% ipython --no-banner

In [1]: import numpy as np

In [2]: np.set_printoptions(suppress=True, linewidth=100)

In [3]: q, _ = np.linalg.qr(np.array([[2.0, 1.1, -1.5, -0.3, -0.5],
   ...:     [2.0, -0.1, -1.5, 0.8, -0.9],
   ...:     [-0.9, 0.1, -0.3, 0.6, 0.0],
   ...:     [0.7, -0.9, -0.8, 1.8, 0.0],
   ...:     [0.9, 0.1, -1.9, -2.1, -0.4]]))

In [4]: M = 3 * q

In [5]: M.round(2)
Out[5]: 
array([[-1.89,  1.82,  0.09, -0.87,  1.16],
       [-1.89, -0.82,  0.19, -0.45, -2.13],
       [ 0.85,  0.49, -1.94, -1.95, -0.7 ],
       [-0.66, -2.19, -0.38, -1.03,  1.6 ],
       [-0.85, -0.05, -2.25,  1.78,  0.2 ]])

In [6]: q, Rm = np.linalg.qr(M)

In [7]: np.round(q @ Rm, 2)
Out[7]: 
array([[-1.89,  1.82,  0.09, -0.87,  1.16],
       [-1.89, -0.82,  0.19, -0.45, -2.13],
       [ 0.85,  0.49, -1.94, -1.95, -0.7 ],
       [-0.66, -2.19, -0.38, -1.03,  1.6 ],
       [-0.85, -0.05, -2.25,  1.78,  0.2 ]])

In [8]: print(np.round(abs(Rm[0, 0]), 2), round(float(np.linalg.norm(M[:, 0])), 2))
3.0 3.0

In [9]: u = np.array([1, 9, 7, 3, 7])

In [10]: Y = M + np.outer(u, np.eye(5)[0])

In [11]: print(np.linalg.matrix_rank(np.linalg.inv(Y) - np.linalg.inv(M), tol=1e-8))
1

In [12]: mat = np.load("test17.npy")

In [13]: print(mat)
[[-0.32 -1.74 -1.66  1.77]
 [-0.75  0.69  0.87  2.68]
 [-0.19  1.13 -2.11 -1.79]
 [-1.2   0.52 -0.25  2.69]
 [-2.89 -0.78  0.23 -0.11]
 [-2.11 -1.77 -1.    0.63]
 [-0.26  2.68  1.32  0.06]
 [-2.6   0.53  0.35 -1.36]
 [-1.91  0.06  2.3   0.26]
 [ 0.69  1.42 -0.93 -2.37]
 [ 0.61  2.21  1.69  0.95]
 [ 2.29 -1.79 -0.56  0.51]
 [-0.47  1.62  1.25 -2.14]
 [ 0.85  2.54  1.02 -0.88]
 [-2.93 -0.55 -0.31 -0.04]
 [ 1.63 -2.36  0.83 -0.3 ]
 [-1.02  1.53 -0.79  2.24]
 [-1.96 -1.    0.83  1.87]
 [-1.03  0.58  1.67 -2.2 ]
 [ 0.73 -0.33  2.04  2.04]
 [-0.41 -0.21 -2.96 -0.07]
 [ 0.19 -2.19 -0.49  1.98]
 [-0.45 -2.28  0.79  1.72]
 [ 1.08  0.76  0.85  2.56]
 [-0.61  0.75  1.58  2.36]
 [ 1.31 -2.17  1.42 -0.74]
 [ 1.19  1.32  0.93  2.22]
 [ 2.6   0.82 -0.1  -1.25]
 [-2.27  1.15  0.62 -1.47]
 [ 0.14  2.66 -0.33 -1.33]]

In [14]: Xs = mat - mat.mean(axis=0)

In [15]: U, s, Vh = np.linalg.svd(Xs, full_matrices=False)

In [16]: np.linalg.matrix_rank(Xs)
Out[16]: np.int64(4)

In [17]: round(float((s ** 2).sum() ** 2 / (s ** 4).sum()), 2)
Out[17]: 3.65

In [18]: print(np.round(np.abs(Vh[-1]), 2))
[0.04 0.42 0.84 0.33]

In [19]: s.round(2)
Out[19]: array([9.73, 8.09, 7.77, 6.21])

In [20]: np.abs(U[:, 0]).argmax()
Out[20]: np.int64(9)

In [21]: np.abs(Vh[0]).argmax()
Out[21]: np.int64(3)

In [22]: np.round(Xs.mean(axis=0), 2) + 0
Out[22]: array([0., 0., 0., 0.])
